$ ipython --no-banner

In [1]: import numpy as np

In [2]: import numpy.linalg as la

In [3]: np.set_printoptions(suppress=True, linewidth=100)

In [4]: A = np.load("test4.npy")

In [5]: print(A)
[[1.  0.  0.  0. ]
 [0.  0.5 0.  0.5]
 [0.  0.  1.  0. ]
 [0.  0.  0.  1. ]]

In [6]: left, sig, Vt = la.svd(A, full_matrices=False)

In [7]: np.abs(left[:, 0]).round(6).argmax()
Out[7]: np.int64(3)

In [8]: print(np.round(left.T @ left, 2) + 0)
[[1. 0. 0. 0.]
 [0. 1. 0. 0.]
 [0. 0. 1. 0.]
 [0. 0. 0. 1.]]

In [9]: np.allclose(left * sig @ Vt, A)
Out[9]: True

In [10]: print(np.round(left.T @ A @ Vt.T, 2) + 0)
[[1.14 0.   0.   0.  ]
 [0.   1.   0.   0.  ]
 [0.   0.   1.   0.  ]
 [0.   0.   0.   0.44]]

In [11]: np.round(np.sqrt((sig ** 2).sum()), 2), round(la.norm(A), 2)
Out[11]: (np.float64(1.87), np.float64(1.87))

In [12]: np.round(sig / sig[0], 2)
Out[12]: array([1.  , 0.87, 0.87, 0.38])

In [13]: (sig > 1e-8).sum()
Out[13]: np.int64(4)

In [14]: print(np.round(np.abs(Vt[0]), 2))
[0.   0.23 0.   0.97]

In [15]: vec = np.array([1, -2, -1, 3])

In [16]: np.sign((A @ vec).round(6))
Out[16]: array([ 1.,  1., -1.,  1.])

In [17]: (A * vec).sum(axis=1)
Out[17]: array([ 1. ,  0.5, -1. ,  3. ])

In [18]: A @ np.eye(4)[3]
Out[18]: array([0. , 0.5, 0. , 1. ])

In [19]: A @ vec
Out[19]: array([ 1. ,  0.5, -1. ,  3. ])

In [20]: vec = np.array([0, 0, 1, 3])

In [21]: target = A @ vec

In [22]: target
Out[22]: array([0. , 1.5, 1. , 3. ])

In [23]: np.round(la.solve(A, -2 * target), 2)
Out[23]: array([ 0.,  0., -2., -6.])

In [24]: M2 = np.array([[3, -1], [-2, 1], [-2, 2], [2, 0]])

In [25]: la.matrix_rank(np.vstack([A, M2.T]))
Out[25]: np.int64(4)

In [26]: A @ M2
Out[26]: 
array([[ 3. , -1. ],
       [ 0. ,  0.5],
       [-2. ,  2. ],
       [ 2. ,  0. ]])

In [27]: print(np.einsum("ij->j", A))
[1.  0.5 1.  1.5]

In [28]: la.matrix_rank(A @ M2)
Out[28]: np.int64(2)

In [29]: M2.T @ A.T
Out[29]: 
array([[ 3. ,  0. , -2. ,  2. ],
       [-1. ,  0.5,  2. ,  0. ]])

In [30]: np.einsum("ik,kj->ij", A, M2)
Out[30]: 
array([[ 3. , -1. ],
       [ 0. ,  0.5],
       [-2. ,  2. ],
       [ 2. ,  0. ]])

In [31]: sig = 10 * 0.9 ** np.arange(8)

In [32]: O, _ = la.qr(np.array([[1.2, 1.5, 0.7, -1.2, 0.1, 0.4, -1.2, 0.0],
    ...:     [-0.1, -1.0, -0.9, 0.1, -0.1, -0.2, 0.7, 1.6],
    ...:     [-1.0, -1.6, 0.2, 2.6, -0.5, -0.4, -0.6, -0.1],
    ...:     [-0.5, 0.1, -1.8, -1.3, -0.2, -1.3, 1.4, 0.1],
    ...:     [-2.3, -0.6, 2.1, 0.3, -1.3, -0.6, -0.9, -1.0],
    ...:     [-1.8, 0.7, -0.1, -0.3, -0.9, -0.9, -1.0, 0.2],
    ...:     [1.3, -1.6, 1.7, -0.7, -0.9, -1.7, -0.2, -1.0],
    ...:     [-1.1, -1.5, -0.8, 0.0, 0.1, -1.1, 0.1, 0.1]]))

In [33]: rng = np.random.default_rng(43018)

In [34]: M = rng.normal(size=(18, 8)) * sig @ O

In [35]: M.round(2)
Out[35]: 
array([[  1.77,  -6.93,  11.03,   3.61,  -0.08,   5.68,  -1.79,   3.72],
       [  3.99,  14.77,   3.75,  -4.25,   1.66,  -1.45,  -2.61,   6.57],
       [ -2.74,   3.32,  11.81,  -1.35, -10.66, -15.4 ,  -1.86,  12.11],
       [ 12.93,  -7.87,   2.48,  10.87,   9.99,  11.06,  -4.55,   4.1 ],
       [ -1.44,  -7.93,   7.18,  -4.42,   5.44,  -9.99,   5.71,  -2.67],
       [  2.06,  -7.24,   8.99,   1.98,  12.32, -17.55,   2.88,  -0.14],
       [  4.04,  -6.44,  -0.95,   2.26,   4.06,  -3.24,  -1.43,   3.17],
       [ -0.75,  -1.07,   2.61,  -4.27,   5.92, -10.49,  -7.11,   5.93],
       [-10.73,   7.83,   4.42,  -1.97,  -6.92,  15.45,  -6.8 ,  -6.28],
       [ 10.62,  16.96,   3.57, -13.17,  -0.53,  -1.74,  -1.56, -10.94],
       [ -6.03,  -5.05,  -2.58,  -2.18,   0.37,  -2.98, -16.16,  -7.28],
       [  7.42,   3.74,  -9.44,   3.34,  -5.08,  -6.65,   9.18,   9.44],
       [  4.83,  -8.03,  -1.33,  -8.36, -11.12, -11.03,  -9.46,  17.14],
       [ -5.29,  -6.88,   4.99,  -0.87,   7.43,  -0.05,   8.92,  -4.39],
       [ 10.91, -15.76,  10.17,  -7.71,  -2.42,  -0.78, -13.66,   7.55],
       [ -1.88,  -1.68,  -0.72,   4.44,   4.88,  -1.66,  -7.28,   8.43],
       [  4.2 ,   3.17,  -5.7 ,   0.31,   2.57,   7.44,  -7.34,  -5.38],
       [ -0.67,   2.13,   3.59,   9.69,   0.44,  -2.95,   6.68,  -5.02]])

In [36]: gram = np.cov(M, rowvar=False)

In [37]: gram.shape
Out[37]: (8, 8)

In [38]: np.round(np.polyfit(M[:, 5], M[:, 0], 1), 2)
Out[38]: array([0.01, 1.86])

In [39]: np.round(np.median(M, axis=0), 2)
Out[39]: array([ 1.91, -3.37,  3.58, -1.11,  1.05, -2.34, -2.24,  3.45])

In [40]: np.round(M.std(axis=0), 2)
Out[40]: array([6.09, 8.28, 5.6 , 5.9 , 6.32, 8.45, 7.07, 7.44])

In [41]: np.argsort(-M.std(axis=0).round(6), kind="stable")
Out[41]: array([5, 1, 7, 6, 4, 0, 3, 2])
